% python3 -q
>>> import numpy as np
>>> import numpy.linalg as la
>>> np.set_printoptions(precision=2, suppress=True, linewidth=140, sign=" ")
>>> X = np.loadtxt("mat.csv", delimiter=",")
>>> print(X)
[[  3.   1.   1.   1.   3.]
 [  6.   2.   2.   2.   6.]
 [  9.   3.   3.   3.   9.]
 [ 15.   5.   5.   5.  15.]
 [  9.   3.   3.   3.   9.]
 [  3.   1.   1.   1.   3.]
 [  0.   0.   0.   0.   0.]
 [  6.   2.   2.   2.   6.]
 [  0.   0.   0.   0.   0.]
 [ 15.   5.   5.   5.  15.]
 [ 12.   4.   4.   4.  12.]
 [ 12.   4.   4.   4.  12.]
 [  6.   2.   2.   2.   6.]]
>>> Uu, s, Vt = la.svd(X)
>>> evecs = Vt[:(s > 1e-8).sum()]
>>> rng = np.random.default_rng(60)
>>> x = X[10] + -2 * X[6] + rng.integers(2) * np.eye(5)[4]
>>> print(x)
[ 12.   4.   4.   4.  12.]
>>> print(round(la.norm(x - evecs.T @ evecs @ x), 2))
0.0
>>> print(np.allclose(evecs.T @ evecs @ x, x))
True
>>> print(la.matrix_rank(np.vstack([X, x])))
1
>>> cen = X - X.mean(axis=0)
>>> evecs = la.svd(cen)[2][:1]
>>> other = cen - cen @ evecs.T @ evecs
>>> print(np.cov(cen @ evecs.T, rowvar=False))
61.65384615384616
>>> print(la.norm(other, axis=1).round(6).argmax())
0
>>> other = X[0, 0] * X[1:] - np.outer(X[1:, 0], X[0])
>>> print(other)
[[ 0.  0.  0.  0.  0.]
 [ 0.  0.  0.  0.  0.]
 [ 0.  0.  0.  0.  0.]
 [ 0.  0.  0.  0.  0.]
 [ 0.  0.  0.  0.  0.]
 [ 0.  0.  0.  0.  0.]
 [ 0.  0.  0.  0.  0.]
 [ 0.  0.  0.  0.  0.]
 [ 0.  0.  0.  0.  0.]
 [ 0.  0.  0.  0.  0.]
 [ 0.  0.  0.  0.  0.]
 [ 0.  0.  0.  0.  0.]]
>>> print(X[:, 0] / X[0, 0])
[ 1.  2.  3.  5.  3.  1.  0.  2.  0.  5.  4.  4.  2.]
>>> C2 = np.cov(X, rowvar=False)
>>> print(C2.shape)
(5, 5)
>>> print(np.corrcoef(X.T))
[[ 1.  1.  1.  1.  1.]
 [ 1.  1.  1.  1.  1.]
 [ 1.  1.  1.  1.  1.]
 [ 1.  1.  1.  1.  1.]
 [ 1.  1.  1.  1.  1.]]
>>> print(np.round(np.polyfit(X[:, 0], X[:, 3], 1), 2) + 0)
[ 0.33  0.  ]
>>> print(np.argwhere(np.triu(np.abs(np.corrcoef(X.T)) > 0.8, 1)))
[[ 0  1]
 [ 0  2]
 [ 0  3]
 [ 0  4]
 [ 1  2]
 [ 1  3]
 [ 1  4]
 [ 2  3]
 [ 2  4]
 [ 3  4]]
>>> print(C2)
[[ 26.42   8.81   8.81   8.81  26.42]
 [  8.81   2.94   2.94   2.94   8.81]
 [  8.81   2.94   2.94   2.94   8.81]
 [  8.81   2.94   2.94   2.94   8.81]
 [ 26.42   8.81   8.81   8.81  26.42]]
>>> print(np.corrcoef(X[:, 0], X[:, 3])[0, 1])
1.0
>>> C = X[[5, 1]].astype(float)
>>> for _ in range(7):
...     idx = la.norm(X[:, None] - C, axis=-1).argmin(axis=1)
...     C = np.array([X[idx == j].mean(axis=0) for j in range(2)])
... 
>>> print(idx)
[ 0  1  1  1  1  0  0  1  0  1  1  1  1]
>>> print(np.bincount(idx))
[ 4  9]
>>> print(C)
[[  1.5    0.5    0.5    0.5    1.5 ]
 [ 10.     3.33   3.33   3.33  10.  ]]
>>> print(np.abs(C[1] - C[0]).argmax())
0
>>> print(C[1] - C[0])
[ 8.5   2.83  2.83  2.83  8.5 ]
>>> A = np.loadtxt("case13.csv", delimiter=",")
>>> print(A)
[[ 2.  0. -5. -2.  4. -4. -1. -5.  1. -5. -2.]
 [ 5. -5. -3.  3.  0.  4.  1.  1. -1. -1. -5.]
 [-3.  0.  1.  0. -1. -3.  0.  5. -4.  5. -1.]
 [ 0. -2.  4. -3.  3.  3.  1. -2. -2.  5.  2.]
 [-2.  3.  3.  5.  2.  1.  3.  2. -2. -4. -2.]
 [ 2.  1.  0.  5.  4. -2.  1. -4.  0.  5. -5.]
 [ 3.  0. -1.  4. -3.  0.  0.  3.  2. -5. -3.]
 [ 5. -4. -3. -2.  4.  2.  1. -2. -5.  2. -3.]
 [-3. -2. -5. -2.  1. -1.  5. -5. -1.  4.  1.]
 [ 2. -4.  3. -2.  2.  4.  3. -2.  0. -1. -3.]
 [ 0. -3. -5.  0. -1.  5. -2.  1. -4. -3. -4.]]
>>> x = np.array([0, 1, 3, 0, 3, 2, 2, 2, 2, 2, 1])
>>> print(la.norm(A @ x) <= la.norm(A, 2) * la.norm(x) + 1e-9)
True
>>> print(np.sign((A @ x).round(6)))
[-1. -1.  1.  1.  1.  1. -1. -1. -1.  1. -1.]
>>> print((A * x).sum(axis=1))
[-33. -11.   5.  31.  16.   8. -15.  -8.  -9.  16. -31.]
>>> u, g = A[6], A[8]
>>> print(u @ g)
-55.0
>>> pr = (u @ g) / (u @ u) * u
>>> print(round(float(la.norm(u + g) ** 2 + la.norm(u - g) ** 2), 2))
388.0
>>> print(round(float((g - pr) @ u), 2))
0.0
>>> print((A - A.T) / 2)
[[ 0.  -2.5 -1.  -1.   3.  -3.  -2.  -5.   2.  -3.5 -1. ]
 [ 2.5  0.  -1.5  2.5 -1.5  1.5  0.5  2.5  0.5  1.5 -1. ]
 [ 1.   1.5  0.  -2.  -2.  -1.5  0.5  4.   0.5  1.   2. ]
 [ 1.  -2.5  2.   0.  -1.  -1.  -1.5  0.   0.   3.5  1. ]
 [-3.   1.5  2.   1.   0.  -1.5  3.  -1.  -1.5 -3.  -0.5]
 [ 3.  -1.5  1.5  1.   1.5  0.   0.5 -3.   0.5  0.5 -5. ]
 [ 2.  -0.5 -0.5  1.5 -3.  -0.5  0.   1.  -1.5 -4.  -0.5]
 [ 5.  -2.5 -4.   0.   1.   3.  -1.   0.   0.   2.  -2. ]
 [-2.  -0.5 -0.5  0.   1.5 -0.5  1.5  0.   0.   2.   2.5]
 [ 3.5 -1.5 -1.  -3.5  3.  -0.5  4.  -2.  -2.   0.   0. ]
 [ 1.   1.  -2.  -1.   0.5  5.   0.5  2.  -2.5  0.   0. ]]
>>> print(round(float(np.abs(la.eigvals(A)).max()), 2))
10.0
>>> print(np.sort(np.abs(la.eigvals(A))))
[  1.44   1.44   2.94   6.39   6.39   6.85   8.27   8.27   9.09   9.09  10.  ]
>>> arr = np.loadtxt("block19.csv", delimiter=",")
>>> print(arr)
[[ 0.  0.  1. -3.  0. -1.  2.  0.  2. -1.  0. -2.]
 [ 0.  0.  2. -2.  2.  0.  0.  0.  2.  3.  0.  0.]
 [-1. -2.  0. -1.  0.  0. -1.  0.  0. -1. -1. -1.]
 [ 3.  2.  1.  0.  3. -2.  0. -2. -3. -1.  0. -3.]
 [ 0. -2.  0. -3.  0.  0.  2.  2.  1.  0.  2.  1.]
 [ 1.  0.  0.  2.  0.  0.  0.  0.  2.  0. -1. -2.]
 [-2.  0.  1.  0. -2.  0.  0.  1.  0.  3. -2. -1.]
 [ 0.  0.  0.  2. -2.  0. -1.  0. -1. -1. -2. -1.]
 [-2. -2.  0.  3. -1. -2.  0.  1.  0. -1.  0.  1.]
 [ 1. -3.  1.  1.  0.  0. -3.  1.  1.  0. -1. -1.]
 [ 0.  0.  1.  0. -2.  1.  2.  2.  0.  1.  0. -2.]
 [ 2.  0.  1.  3. -1.  2.  1.  1. -1.  1.  2.  0.]]
>>> x = np.array([2, 1, 0, 3, 2, 5, 3, 5, 3, 5, 3, 5])
>>> print(la.svd(arr, compute_uv=False))
[ 8.2   8.2   6.18  6.18  4.96  4.96  3.37  3.37  1.18  1.18  0.45  0.45]
>>> print(x @ arr @ x)
0.0
>>> print(np.round(la.eigvals(arr).real, 2) + 0)
[ 0.  0.  0.  0.  0.  0.  0.  0.  0.  0.  0.  0.]
>>> Q = la.solve(np.eye(12) - arr, np.eye(12) + arr)
>>> print(round(la.det(Q), 2))
1.0
>>> print(la.matrix_power(arr, 4))
[[ 1161.   770.   152.   170.   861.  -122.     1.  -655.  -666.  -304.   249.  -631.]
 [  770.  1141.    24.  -123.   738.  -135.   242.  -756.  -708.  -118.   166.  -422.]
 [  152.    24.   315.  -283.    91.    43.   145.   101.   195.   343.   -41.  -364.]
 [  170.  -123.  -283.  3122. -1037.   210. -1044.    28. -1024.  -396.  -592.   -46.]
 [  861.   738.    91. -1037.  1484.  -446.    48.  -896.  -276.  -311.   332.  -327.]
 [ -122.  -135.    43.   210.  -446.   413.   171.   389.   153.   378.   152.   226.]
 [    1.   242.   145. -1044.    48.   171.  1010.   274.   310.   306.   591.    57.]
 [ -655.  -756.   101.    28.  -896.   389.   274.   883.   633.   476.    61.   343.]
 [ -666.  -708.   195. -1024.  -276.   153.   310.   633.  1123.   529.    33.   250.]
 [ -304.  -118.   343.  -396.  -311.   378.   306.   476.   529.   924.    19.    65.]
 [  249.   166.   -41.  -592.   332.   152.   591.    61.    33.    19.   755.   385.]
 [ -631.  -422.  -364.   -46.  -327.   226.    57.   343.   250.    65.   385.  1091.]]
>>> print(round(float(np.abs(la.eigvals(arr)).max()), 2))
8.2
>>> print(np.allclose(arr @ arr.T, arr.T @ arr))
True
>>> print(np.trace(arr))
0.0
>>> print((arr - arr.T) / 2)
[[ 0.  0.  1. -3.  0. -1.  2.  0.  2. -1.  0. -2.]
 [ 0.  0.  2. -2.  2.  0.  0.  0.  2.  3.  0.  0.]
 [-1. -2.  0. -1.  0.  0. -1.  0.  0. -1. -1. -1.]
 [ 3.  2.  1.  0.  3. -2.  0. -2. -3. -1.  0. -3.]
 [ 0. -2.  0. -3.  0.  0.  2.  2.  1.  0.  2.  1.]
 [ 1.  0.  0.  2.  0.  0.  0.  0.  2.  0. -1. -2.]
 [-2.  0.  1.  0. -2.  0.  0.  1.  0.  3. -2. -1.]
 [ 0.  0.  0.  2. -2.  0. -1.  0. -1. -1. -2. -1.]
 [-2. -2.  0.  3. -1. -2.  0.  1.  0. -1.  0.  1.]
 [ 1. -3.  1.  1.  0.  0. -3.  1.  1.  0. -1. -1.]
 [ 0.  0.  1.  0. -2.  1.  2.  2.  0.  1.  0. -2.]
 [ 2.  0.  1.  3. -1.  2.  1.  1. -1.  1.  2.  0.]]
>>> print(np.sort(np.abs(la.eigvals(arr))))
[ 0.45  0.45  1.18  1.18  3.37  3.37  4.96  4.96  6.18  6.18  8.2   8.2 ]
>>> u = np.array([5, -1, -1, -1, 5, 0, -3, 2, 0, 1, -2, 2])
>>> other = arr + np.outer(u, np.eye(12)[1])
>>> print(other)
[[ 0.  5.  1. -3.  0. -1.  2.  0.  2. -1.  0. -2.]
 [ 0. -1.  2. -2.  2.  0.  0.  0.  2.  3.  0.  0.]
 [-1. -3.  0. -1.  0.  0. -1.  0.  0. -1. -1. -1.]
 [ 3.  1.  1.  0.  3. -2.  0. -2. -3. -1.  0. -3.]
 [ 0.  3.  0. -3.  0.  0.  2.  2.  1.  0.  2.  1.]
 [ 1.  0.  0.  2.  0.  0.  0.  0.  2.  0. -1. -2.]
 [-2. -3.  1.  0. -2.  0.  0.  1.  0.  3. -2. -1.]
 [ 0.  2.  0.  2. -2.  0. -1.  0. -1. -1. -2. -1.]
 [-2. -2.  0.  3. -1. -2.  0.  1.  0. -1.  0.  1.]
 [ 1. -2.  1.  1.  0.  0. -3.  1.  1.  0. -1. -1.]
 [ 0. -2.  1.  0. -2.  1.  2.  2.  0.  1.  0. -2.]
 [ 2.  2.  1.  3. -1.  2.  1.  1. -1.  1.  2.  0.]]
>>> print(la.matrix_rank(other - arr))
1
>>> other = arr / la.norm(arr, axis=1, keepdims=True)
>>> C2 = other @ other.T
>>> print(np.argwhere(np.triu(np.abs(C2) > 0.95, 1)))
[]
>>> print(C2[10])
[ 0.33  0.05 -0.07 -0.19  0.26  0.25  0.56  0.17 -0.05 -0.05  1.    0.44]
>>> print(round(np.degrees(np.arccos(np.clip(C2[10, 8], -1, 1))), 2))
92.63
>>> mat = np.load("data.npy")
>>> print(mat)
[[  5   5   5   5   5   5   5   5   5]
 [  5  10  10  10  10  10  10  10  10]
 [  5  10  15  15  15  15  15  15  15]
 [  5  10  15  20  20  20  20  20  20]
 [  5  10  15  20  25  25  25  25  25]
 [  5  10  15  20  25  30  30  30  30]
 [  5  10  15  20  25  30  35  35  35]
 [  5  10  15  20  25  30  35  40  40]
 [  5  10  15  20  25  30  35  40  45]]
>>> other = mat + rng.integers(-2, 3, (9, 1)) @ rng.integers(-2, 3, (1, 9))
>>> print(other)
[[  3   5   6   3   3   3   7   6   5]
 [  3  10  11   8   8   8  12  11  10]
 [  1  10  17  11  11  11  19  17  15]
 [  9  10  13  24  24  24  16  18  20]
 [  1  10  17  16  21  21  29  27  25]
 [  9  10  13  24  29  34  26  28  30]
 [  9  10  13  24  29  34  31  33  35]
 [  9  10  13  24  29  34  31  38  40]
 [  9  10  13  24  29  34  31  38  45]]
>>> print(np.round(la.svd(other - mat, compute_uv=False), 2) + 0)
[ 25.69   0.     0.     0.     0.     0.     0.     0.     0.  ]
